$ python -q
>>> import numpy as np
>>> from numpy import linalg as LA
>>> np.set_printoptions(precision=2, suppress=True, linewidth=160, legacy="1.25")
>>> A = np.array([[0.5, -0.3, 0.1],
...     [-0.5, -0.2, -0.3],
...     [2.2, 1.8, 1.3],
...     [0.4, -0.2, 0.1],
...     [1.1, 0.9, 0.8],
...     [0.7, 0.8, 0.0],
...     [-0.5, 0.7, 0.8],
...     [-1.2, 0.7, -0.3],
...     [-1.4, 1.1, -1.1],
...     [1.6, 1.7, -0.3],
...     [0.7, 0.3, 1.1],
...     [0.0, 1.0, -0.7],
...     [0.7, 2.3, -0.9],
...     [0.9, 0.1, -1.5],
...     [-0.8, -2.2, 0.5],
...     [-1.5, 0.6, 0.5],
...     [0.2, 0.0, 0.6],
...     [-0.2, -1.3, -1.4],
...     [0.9, -1.4, 0.0],
...     [1.2, 1.1, 2.5],
...     [-1.3, 0.1, -1.1],
...     [1.6, 0.8, -1.1],
...     [1.0, 0.6, -0.3],
...     [0.6, -0.1, 0.8]])
>>> A[17] *= 10
>>> print(A)
[[  0.5  -0.3   0.1]
 [ -0.5  -0.2  -0.3]
 [  2.2   1.8   1.3]
 [  0.4  -0.2   0.1]
 [  1.1   0.9   0.8]
 [  0.7   0.8   0. ]
 [ -0.5   0.7   0.8]
 [ -1.2   0.7  -0.3]
 [ -1.4   1.1  -1.1]
 [  1.6   1.7  -0.3]
 [  0.7   0.3   1.1]
 [  0.    1.   -0.7]
 [  0.7   2.3  -0.9]
 [  0.9   0.1  -1.5]
 [ -0.8  -2.2   0.5]
 [ -1.5   0.6   0.5]
 [  0.2   0.    0.6]
 [ -2.  -13.  -14. ]
 [  0.9  -1.4   0. ]
 [  1.2   1.1   2.5]
 [ -1.3   0.1  -1.1]
 [  1.6   0.8  -1.1]
 [  1.    0.6  -0.3]
 [  0.6  -0.1   0.8]]
>>> rng = np.random.default_rng(788072)
>>> A2 = A + rng.integers(-2, 3, (24, 1)) @ rng.integers(-2, 3, (1, 3))
>>> print(A2)
[[ -1.5  -0.3  -1.9]
 [  1.5  -0.2   1.7]
 [  6.2   1.8   5.3]
 [  4.4  -0.2   4.1]
 [  3.1   0.9   2.8]
 [  2.7   0.8   2. ]
 [ -4.5   0.7  -3.2]
 [ -1.2   0.7  -0.3]
 [ -5.4   1.1  -5.1]
 [  3.6   1.7   1.7]
 [  2.7   0.3   3.1]
 [  0.    1.   -0.7]
 [  2.7   2.3   1.1]
 [ -1.1   0.1  -3.5]
 [ -4.8  -2.2  -3.5]
 [ -3.5   0.6  -1.5]
 [ -1.8   0.   -1.4]
 [ -6.  -13.  -18. ]
 [  0.9  -1.4   0. ]
 [  5.2   1.1   6.5]
 [  2.7   0.1   2.9]
 [  3.6   0.8   0.9]
 [  3.    0.6   1.7]
 [  2.6  -0.1   2.8]]
>>> print(A2 - A)
[[-2.  0. -2.]
 [ 2.  0.  2.]
 [ 4.  0.  4.]
 [ 4.  0.  4.]
 [ 2.  0.  2.]
 [ 2.  0.  2.]
 [-4.  0. -4.]
 [ 0.  0.  0.]
 [-4.  0. -4.]
 [ 2.  0.  2.]
 [ 2.  0.  2.]
 [ 0.  0.  0.]
 [ 2.  0.  2.]
 [-2.  0. -2.]
 [-4.  0. -4.]
 [-2.  0. -2.]
 [-2.  0. -2.]
 [-4.  0. -4.]
 [ 0.  0.  0.]
 [ 4.  0.  4.]
 [ 4.  0.  4.]
 [ 2.  0.  2.]
 [ 2.  0.  2.]
 [ 2.  0.  2.]]
>>> print(LA.matrix_rank(A2 - A, tol=1e-8))
1
>>> cen = A2 - A2.mean(axis=0)
>>> U, s, vt = LA.svd(cen, full_matrices=False)
>>> print((np.sign(U[:, 0]) == np.sign(U[0, 0])).astype(int))
[1 0 0 0 0 0 1 1 1 0 0 1 0 1 1 1 1 1 1 0 0 0 0 0]
>>> print(np.abs(U[:, 0]).argmax())
17
>>> print(vt[0] * np.sign(vt[0, np.abs(vt[0]).argmax()]))
[0.51 0.38 0.77]
>>> print(np.round(cen.mean(axis=0), 2) + 0)
[0. 0. 0.]
>>> u = np.array([1, 1, 3])
>>> print(np.cross(A[2, :3], A[4, :3]))
[ 0.27 -0.33  0.  ]
>>> Q, R = LA.qr(A)
>>> print(round(float(abs(R[0, 0])), 2), round(LA.norm(A[:, 0]), 2))
5.48 5.48
>>> z = A[:, 1] > np.median(A[:, 1])
>>> u = A[z].mean(axis=0) - A[~z].mean(axis=0)
>>> print(z.astype(int))
[0 0 1 0 1 1 1 1 1 1 0 1 1 0 0 0 0 0 0 1 0 1 0 0]
>>> print(np.argsort(-np.abs(u).round(6), kind="stable"))
[1 2 0]
>>> print(((A - A.mean(axis=0)) @ u > 0).astype(int))
[1 0 1 1 1 1 1 1 1 1 1 1 1 0 0 1 1 0 0 1 0 1 1 1]
>>> print(u)
[0.61 2.38 1.13]
>>> J = np.array([[-1.52, -2.66, 1.71, 1.52, -3.42, -3.42],
...     [0.32, 0.56, -0.36, -0.32, 0.72, 0.72],
...     [-0.72, -1.26, 0.81, 0.72, -1.62, -1.62],
...     [-0.16, -0.28, 0.18, 0.16, -0.36, -0.36],
...     [0.16, 0.28, -0.18, -0.16, 0.36, 0.36]])
>>> # null space of dimension 5
>>> rank = LA.matrix_rank(J)
>>> print(rank)
1
>>> N = LA.svd(J)[2][rank:].T
>>> print(LA.matrix_rank(J.T @ J), LA.matrix_rank(J @ J.T))
1 1
>>> print([int(LA.matrix_rank(J[:, :j + 1])) for j in range(6)])
[1, 1, 1, 1, 1, 1]
>>> M = np.load("w.npy")
>>> print(M)
[[ 1  1  1  1  1  1  1  1]
 [ 1 -1  1 -1 -1  1 -1  1]
 [ 1 -1 -1  1 -1  1  1 -1]]
>>> A2 = M / LA.norm(M, axis=1, keepdims=True)
>>> gram = A2 @ A2.T
>>> print(LA.norm(A2, axis=1))
[1. 1. 1.]
>>> print(gram.round(2) + 0)
[[1. 0. 0.]
 [0. 1. 0.]
 [0. 0. 1.]]
>>> print(np.degrees(np.arccos(np.clip(gram[0, 1], -1, 1))))
90.0
>>> print((gram - 2 * np.eye(3)).round(6).argmax(axis=1))
[1 0 0]
